In [1]: import numpy as np

In [2]: from numpy import linalg as LA

In [3]: np.set_printoptions(precision=3, suppress=True, linewidth=100, sign=" ")

In [4]: def tidy(a):
   ...:     return np.round(a, 3) + 0
   ...: 

In [5]: F = np.load("data.npy")

In [6]: F
Out[6]: 
array([[-3.022,  0.081,  4.439,  0.693],
       [-1.744, -1.339,  7.282, -0.873],
       [-3.784, -2.887,  4.901, -0.376],
       [-5.198, -0.853,  6.105, -0.957],
       [-2.475,  0.248,  6.713, -0.383],
       [-3.525, -1.411,  7.493,  0.591],
       [-3.231,  0.396,  6.116,  0.309],
       [-1.862, -1.324,  5.146, -0.154],
       [-1.079,  0.46 ,  6.645, -0.877],
       [-4.542, -1.438,  7.929,  0.159],
       [-1.65 ,  1.555,  6.056,  0.374],
       [-3.358,  0.009,  5.187, -1.43 ],
       [-3.116,  1.445,  6.641,  0.92 ],
       [-2.388, -0.123,  6.443, -0.142],
       [-3.405,  0.885,  5.742, -0.646],
       [-3.112,  0.353,  5.414,  0.438],
       [-3.699,  0.358,  6.584,  1.119],
       [-4.109, -0.076,  5.368, -0.688],
       [-4.516, -0.084,  6.292,  1.053],
       [-3.31 , -1.744,  5.783,  0.042],
       [-2.625, -1.552,  6.006, -1.63 ],
       [-2.223, -1.709,  4.627, -0.28 ],
       [-2.166,  0.034,  7.066,  0.145],
       [-2.725,  1.353,  6.039,  0.193],
       [-3.284,  0.562,  6.794, -2.003],
       [-1.886,  1.491,  5.851,  0.027],
       [-3.485,  1.025,  6.974,  0.493]])

In [7]: Xc = F - F.mean(axis=0)

In [8]: U, sv, vt = LA.svd(Xc, full_matrices=False)

In [9]: tidy(vt[0] * np.sign(vt[0, np.abs(vt[0]).argmax()]))
Out[9]: array([ 0.329,  0.91 ,  0.148,  0.203])

In [10]: np.searchsorted(np.cumsum(sv ** 2) / (sv ** 2).sum(), 0.9) + 1
Out[10]: np.int64(4)

In [11]: tidy(sv ** 2 / (sv ** 2).sum())
Out[11]: array([ 0.412,  0.261,  0.188,  0.14 ])

In [12]: tidy(np.abs(vt[-1]))
Out[12]: array([ 0.371,  0.332,  0.03 ,  0.866])

In [13]: (np.sign(U[:, 0]) == np.sign(U[0, 0])).astype(int)
Out[13]: 
array([ 1,  0,  0,  0,  1,  0,  1,  0,  1,  0,  1,  0,  1,  1,  1,  1,  1,  0,  0,  0,  0,  0,  1,
        1,  1,  1,  1])

In [14]: np.abs(U[:, 0]).argmax()
Out[14]: np.int64(2)

In [15]: O, vecs = LA.qr(F[:, :2])[0], LA.qr(F[:, 2:])[0]

In [16]: sv = LA.svd(O.T @ vecs, compute_uv=False)

In [17]: tidy(LA.norm(O @ O.T - vecs @ vecs.T, 2))
Out[17]: np.float64(0.97)

In [18]: x0 = np.array([-9, 4, -4, -4])

In [19]: rhs = F @ x0

In [20]: c, lr = np.zeros(4), 1 / LA.norm(F, 2) ** 2

In [21]: for i in range(8):
    ...:     c -= lr * F.T @ (F @ c - rhs)
    ...:     if i % 2 == 0: print(i, round(LA.norm(F @ c - rhs), 3))
    ...: 
0 46.174
2 44.889
4 43.644
6 42.437

In [22]: tidy(LA.cond(F))
Out[22]: np.float64(9.695)

In [23]: rng = np.random.default_rng(267)

In [24]: lab = rng.integers(0, 3, 4)

In [25]: M = (lab[:, None] == lab) * -1 + np.eye(4)

In [26]: M
Out[26]: 
array([[ 0., -1.,  0., -1.],
       [-1.,  0.,  0., -1.],
       [ 0.,  0.,  0.,  0.],
       [-1., -1.,  0.,  0.]])

In [27]: [round(float(LA.det(M[:i, :i])), 2) + 0 for i in range(1, 5)]
Out[27]: [0.0, -1.0, 0.0, 0.0]

In [28]: np.all(LA.eigvalsh(M) > 0)
Out[28]: np.False_

In [29]: tidy(np.poly(M))
Out[29]: array([ 1.,  0., -3.,  2.,  0.])

In [30]: tidy(LA.eigvals(M).sum().real)
Out[30]: np.float64(0.0)

In [31]: tidy(LA.det(M[::-1]))
Out[31]: np.float64(0.0)

In [32]: K = np.load("layer12.npy")

In [33]: K
Out[33]: 
array([[ 5,  5,  9,  5],
       [ 6,  5,  8,  4],
       [ 6,  5,  8,  4]])

In [34]: out = np.c_[F[:, :2] @ np.array([[1, -1], [3, -4]]), np.array([-9, -3, 6, -6, 4, 2, -4, 8, 3, 0, 6, 3, -4, 1, 3, -8, 3, -5, 7, -9, 9, -2, -6, -3, -4, -6, 5])]

In [35]: tidy(out)
Out[35]: 
array([[ -2.779,   2.698,  -9.   ],
       [ -5.761,   7.1  ,  -3.   ],
       [-12.445,  15.332,   6.   ],
       [ -7.757,   8.61 ,  -6.   ],
       [ -1.731,   1.483,   4.   ],
       [ -7.758,   9.169,   2.   ],
       [ -2.043,   1.647,  -4.   ],
       [ -5.834,   7.158,   8.   ],
       [  0.301,  -0.761,   3.   ],
       [ -8.856,  10.294,   0.   ],
       [  3.015,  -4.57 ,   6.   ],
       [ -3.331,   3.322,   3.   ],
       [  1.219,  -2.664,  -4.   ],
       [ -2.757,   2.88 ,   1.   ],
       [ -0.75 ,  -0.135,   3.   ],
       [ -2.053,   1.7  ,  -8.   ],
       [ -2.625,   2.267,   3.   ],
       [ -4.337,   4.413,  -5.   ],
       [ -4.768,   4.852,   7.   ],
       [ -8.542,  10.286,  -9.   ],
       [ -7.281,   8.833,   9.   ],
       [ -7.35 ,   9.059,  -2.   ],
       [ -2.064,   2.03 ,  -6.   ],
       [  1.334,  -2.687,  -3.   ],
       [ -1.598,   1.036,  -4.   ],
       [  2.587,  -4.078,  -6.   ],
       [ -0.41 ,  -0.615,   5.   ]])

In [36]: tidy(LA.norm(LA.qr(F)[0].T @ out, axis=0) ** 2 / ((out ** 2).sum(axis=0) + 1e-12))
Out[36]: array([ 1.   ,  1.   ,  0.052])

In [37]: tidy(LA.norm(out - F @ LA.lstsq(F, out)[0], axis=0))
Out[37]: array([  0.   ,   0.   ,  27.136])

In [38]: O, _ = LA.qr(np.array([[1.1, -1.5, -1.0, 0.8, 0.0],
    ...:     [0.1, 0.5, 0.9, -1.2, 1.2],
    ...:     [-0.4, 0.6, 1.0, -0.1, -0.2],
    ...:     [0.7, 1.3, 0.2, -0.5, 1.0],
    ...:     [-0.2, -0.3, 0.8, 0.5, 2.1]]))

In [39]: data = O[:, :5]

In [40]: tidy(data)
Out[40]: 
array([[-0.796,  0.485, -0.221, -0.061, -0.281],
       [-0.072, -0.265, -0.585,  0.762,  0.043],
       [ 0.289, -0.203, -0.411, -0.314, -0.779],
       [-0.507, -0.786,  0.006, -0.324,  0.144],
       [ 0.145,  0.19 , -0.664, -0.46 ,  0.539]])

In [41]: out = LA.inv(data)

In [42]: tidy(LA.slogdet(data)[0])
Out[42]: np.float64(1.0)

In [43]: tidy(LA.det(data) * LA.det(out))
Out[43]: np.float64(1.0)

In [44]: tidy(data @ out)
Out[44]: 
array([[ 1.,  0.,  0.,  0.,  0.],
       [ 0.,  1.,  0.,  0.,  0.],
       [ 0.,  0.,  1.,  0.,  0.],
       [ 0.,  0.,  0.,  1.,  0.],
       [ 0.,  0.,  0.,  0.,  1.]])

In [45]: tidy(out)
Out[45]: 
array([[-0.796, -0.072,  0.289, -0.507,  0.145],
       [ 0.485, -0.265, -0.203, -0.786,  0.19 ],
       [-0.221, -0.585, -0.411,  0.006, -0.664],
       [-0.061,  0.762, -0.314, -0.324, -0.46 ],
       [-0.281,  0.043, -0.779,  0.144,  0.539]])

In [46]: tidy(LA.cond(data))
Out[46]: np.float64(1.0)
